% ipython --no-banner

In [1]: import numpy as np

In [2]: np.set_printoptions(suppress=True, linewidth=120)

In [3]: X = np.loadtxt("m.csv", delimiter=",")

In [4]: X.round(1) + 0
Out[4]: 
array([[-0.5,  0. ,  0. ,  0.4, -0.7,  0.2, -0.1, -0.3],
       [-0.5, -0.4, -0.1,  0.2,  0.5,  0.4, -0.3,  0.3],
       [ 0.2,  0.6, -0.4,  0.5,  0.2,  0.3,  0. ,  0.1],
       [ 0.3,  0.1,  0.3, -0.2,  0. ,  0.6, -0.5, -0.4],
       [ 0.6, -0.5, -0.4,  0.1, -0.4,  0.2,  0.1,  0.3],
       [-0.2,  0.4,  0. , -0.5, -0.3,  0.2, -0.1,  0.6],
       [ 0.2,  0. ,  0.7,  0.5,  0. , -0.1, -0.1,  0.4],
       [-0.1, -0.1,  0.3,  0. ,  0.1,  0.5,  0.8,  0. ]])

In [5]: # columns are unit length and at right angles

In [6]: u = np.array([5, 1, 5, 5, 0, 2, 4, 3])

In [7]: B = X + np.outer(u, np.eye(8)[6])

In [8]: round(np.linalg.det(B) / np.linalg.det(X), 1), round(1 + np.linalg.solve(X, u)[6], 1)
Out[8]: (np.float64(-0.4), np.float64(-0.4))

In [9]: np.linalg.matrix_rank(B - X)
Out[9]: np.int64(1)

In [10]: B.round(1) + 0
Out[10]: 
array([[-0.5,  0. ,  0. ,  0.4, -0.7,  0.2,  4.9, -0.3],
       [-0.5, -0.4, -0.1,  0.2,  0.5,  0.4,  0.7,  0.3],
       [ 0.2,  0.6, -0.4,  0.5,  0.2,  0.3,  5. ,  0.1],
       [ 0.3,  0.1,  0.3, -0.2,  0. ,  0.6,  4.5, -0.4],
       [ 0.6, -0.5, -0.4,  0.1, -0.4,  0.2,  0.1,  0.3],
       [-0.2,  0.4,  0. , -0.5, -0.3,  0.2,  1.9,  0.6],
       [ 0.2,  0. ,  0.7,  0.5,  0. , -0.1,  3.9,  0.4],
       [-0.1, -0.1,  0.3,  0. ,  0.1,  0.5,  3.8,  0. ]])

In [11]: np.linalg.matrix_rank(np.linalg.inv(B) - np.linalg.inv(X), tol=1e-8)
Out[11]: np.int64(1)
